% python3 -q
>>> import numpy as np
>>> np.set_printoptions(suppress=True, linewidth=140)
>>> J = np.loadtxt("data.csv", delimiter=",")
>>> J.round(3)
array([[ 0.   ,  0.273,  0.071,  0.236,  0.039, -0.758, -0.064,  0.399, -0.354],
       [ 0.089, -0.459, -0.278, -0.703, -0.244, -0.326, -0.166,  0.122, -0.039],
       [ 0.044, -0.23 , -0.417,  0.382, -0.534,  0.214,  0.299,  0.124, -0.437],
       [ 0.445,  0.049,  0.415, -0.201, -0.038, -0.007,  0.104, -0.492, -0.577],
       [ 0.   , -0.156, -0.126,  0.156, -0.028, -0.499,  0.554, -0.492,  0.369],
       [ 0.889,  0.019, -0.182,  0.161,  0.102,  0.023, -0.065,  0.213,  0.299],
       [ 0.   , -0.508,  0.411,  0.418, -0.29 , -0.125, -0.51 , -0.131,  0.148],
       [-0.044, -0.278, -0.469,  0.198,  0.625, -0.036, -0.298, -0.293, -0.308],
       [ 0.   ,  0.547, -0.367, -0.002, -0.408, -0.083, -0.456, -0.421,  0.088]])
>>> # columns are unit length and at right angles
>>> q, Rm = np.linalg.qr(J)
>>> np.round(q.T @ q, 3) + 0
array([[1., 0., 0., 0., 0., 0., 0., 0., 0.],
       [0., 1., 0., 0., 0., 0., 0., 0., 0.],
       [0., 0., 1., 0., 0., 0., 0., 0., 0.],
       [0., 0., 0., 1., 0., 0., 0., 0., 0.],
       [0., 0., 0., 0., 1., 0., 0., 0., 0.],
       [0., 0., 0., 0., 0., 1., 0., 0., 0.],
       [0., 0., 0., 0., 0., 0., 1., 0., 0.],
       [0., 0., 0., 0., 0., 0., 0., 1., 0.],
       [0., 0., 0., 0., 0., 0., 0., 0., 1.]])
>>> q.shape, Rm.shape
((9, 9), (9, 9))
>>> np.round(np.abs(np.diag(Rm)), 3)
array([1., 1., 1., 1., 1., 1., 1., 1., 1.])
>>> np.allclose(Rm.T @ Rm, J.T @ J)
True
>>> np.trace(q @ q.T)
np.float64(9.0)
>>> abs(Rm[0, 0]), round(float(np.linalg.norm(J[:, 0])), 3)
(np.float64(1.0), 1.0)
>>> rng = np.random.default_rng(65146)
>>> labels = rng.permutation(9)
>>> labels
array([1, 0, 2, 7, 8, 3, 6, 4, 5])
>>> M2 = J[labels][:, labels]
>>> M2.round(3)
array([[-0.459,  0.089, -0.278,  0.122, -0.039, -0.703, -0.166, -0.244, -0.326],
       [ 0.273,  0.   ,  0.071,  0.399, -0.354,  0.236, -0.064,  0.039, -0.758],
       [-0.23 ,  0.044, -0.417,  0.124, -0.437,  0.382,  0.299, -0.534,  0.214],
       [-0.278, -0.044, -0.469, -0.293, -0.308,  0.198, -0.298,  0.625, -0.036],
       [ 0.547,  0.   , -0.367, -0.421,  0.088, -0.002, -0.456, -0.408, -0.083],
       [ 0.049,  0.445,  0.415, -0.492, -0.577, -0.201,  0.104, -0.038, -0.007],
       [-0.508,  0.   ,  0.411, -0.131,  0.148,  0.418, -0.51 , -0.29 , -0.125],
       [-0.156,  0.   , -0.126, -0.492,  0.369,  0.156,  0.554, -0.028, -0.499],
       [ 0.019,  0.889, -0.182,  0.213,  0.299,  0.161, -0.065,  0.102,  0.023]])
>>> np.allclose(M2, J)
False
>>> F = np.load("test15.npy")
>>> F
array([[ 6.02, -4.  , -9.  , -9.  , -5.  , -4.  ,  2.  , -5.  , -3.  ],
       [-8.  , -6.98, -2.  ,  7.  , -5.  , -7.  ,  5.  , -3.  , -8.  ],
       [-5.  , -6.  , -1.98,  2.  , -1.  ,  4.  , -9.  ,  9.  ,  3.  ],
       [-7.  , -9.  ,  3.  ,  9.02, -2.  , -6.  , -4.  , -8.  , -3.  ],
       [ 4.  ,  2.  ,  4.  , -6.  ,  9.02, -7.  , -5.  ,  3.  , -8.  ],
       [-4.  , -5.  ,  9.  ,  6.  , -2.  ,  8.02, -1.  , -6.  ,  9.  ],
       [ 9.  ,  7.  , -9.  ,  4.  , -8.  , -1.  ,  7.02, -9.  , -2.  ],
       [ 1.  ,  5.  , -9.  ,  4.  ,  3.  ,  5.  , -2.  ,  8.02,  1.  ],
       [ 6.  , -4.  , -9.  , -9.  , -5.  , -4.  ,  2.  , -5.  , -2.98]])
>>> Uu, s, Vh = np.linalg.svd(F)
>>> np.argmax(s[:-1] / (s[1:] + 1e-6)) + 1
np.int64(8)
>>> s.round(3) + 0
array([31.344, 26.81 , 21.777, 17.464, 15.936,  8.657,  3.642,  2.177,  0.   ])
>>> M2 = Uu[:, :8] @ np.diag(s[:8]) @ Vh[:8]
>>> round(float(np.linalg.norm(F - M2) / np.linalg.norm(F)), 3)
0.0
>>> np.round(np.linalg.norm(F - M2, 2), 3), round(float(s[8]), 3)
(np.float64(0.0), 0.0)
>>> round(np.abs(F - M2).max(), 3)
np.float64(0.0)
>>> mat = np.array([[2, 0, 1, 3], [3, 2, 1, 0], [1, 1, 1, 0], [1, 2, 2, 0]])
>>> mat
array([[2, 0, 1, 3],
       [3, 2, 1, 0],
       [1, 1, 1, 0],
       [1, 2, 2, 0]])
>>> f, r1 = mat[0], mat[3]
>>> f @ f
np.int64(14)
>>> f @ r1
np.int64(4)
>>> p = (f @ r1) / (f @ f) * f
>>> np.round(r1 - p, 3)
array([ 0.429,  2.   ,  1.714, -0.857])
>>> Uu, s, Vh = np.linalg.svd(mat)
>>> np.argmax(s[:-1] / (s[1:] + 1e-6)) + 1
np.int64(3)
>>> M2 = Uu[:, :3] @ np.diag(s[:3]) @ Vh[:3]
>>> np.linalg.matrix_rank(M2)
np.int64(3)
>>> f = np.array([0, 2, -2, 3])
>>> M2 = mat + np.outer(f, np.eye(4)[1])
>>> np.linalg.matrix_rank(M2 - mat)
np.int64(1)
>>> f = np.array([4, 6, 9])
>>> np.cross(mat[0, :3], mat[2, :3])
array([-1, -1,  2])
>>> np.correlate(mat[0], mat[2], "full")
array([0, 2, 2, 3, 4, 4, 3])
>>> X = np.load("arr.npy")
>>> X
array([[ 1,  0,  1, -1,  0,  0],
       [ 3, -2,  2, -1,  1,  0],
       [-2,  0,  1,  0,  3,  2]])
>>> vec = np.array([4, -4, 5, 0, 0, 5])
>>> X @ (2 * vec)
array([18, 60, 14])
>>> np.linalg.norm(X @ vec) <= np.linalg.norm(X, 2) * np.linalg.norm(vec) + 1e-9
np.True_
>>> X @ np.ones(6)
array([1., 3., 4.])
>>> np.sign((X @ vec).round(6))
array([1, 1, 1])
>>> X @ vec
array([ 9, 30,  7])
>>> X @ np.eye(6)[1]
array([ 0., -2.,  0.])
>>> np.einsum("ij,j->i", X, vec)
array([ 9, 30,  7])
>>> f = np.array([7, 8])
>>> np.array([np.convolve(row, f, "same") for row in X])
array([[  7,   8,   7,   1,  -8,   0],
       [ 21,  10,  -2,   9,  -1,   8],
       [-14, -16,   7,   8,  21,  38]])
>>> np.correlate(X[0], X[1], "full")
array([ 0,  1, -1,  3, -4,  6, -4,  5, -3,  0,  0])
>>> np.convolve(X[0], f)
array([ 7,  8,  7,  1, -8,  0,  0])
>>> np.cross(X[0, :3], X[1, :3])
array([ 2,  1, -2])
>>> round(np.linalg.norm(mat, 1), 3), round(np.linalg.norm(mat, np.inf), 3)
(np.float64(7.0), np.float64(6.0))
>>> np.round(np.linalg.norm(mat) ** 2 / np.linalg.norm(mat, 2) ** 2, 3)
np.float64(1.392)
>>> np.round(np.linalg.norm(mat, 2), 3)
np.float64(5.36)
>>> np.round(np.linalg.norm(mat, axis=1), 3)
array([3.742, 3.742, 1.732, 3.   ])
>>> np.round(np.linalg.norm(X[0], 1), 3), np.round(np.linalg.norm(X[0], np.inf), 3)
(np.float64(3.0), np.float64(1.0))
>>> np.round(np.linalg.norm(X) ** 2 / np.linalg.norm(X, 2) ** 2, 3)
np.float64(1.864)
>>> np.round(np.linalg.norm(X, axis=1), 3)
array([1.732, 4.359, 4.243])
>>> round(float(np.linalg.norm(X, 2)), 3)
4.633
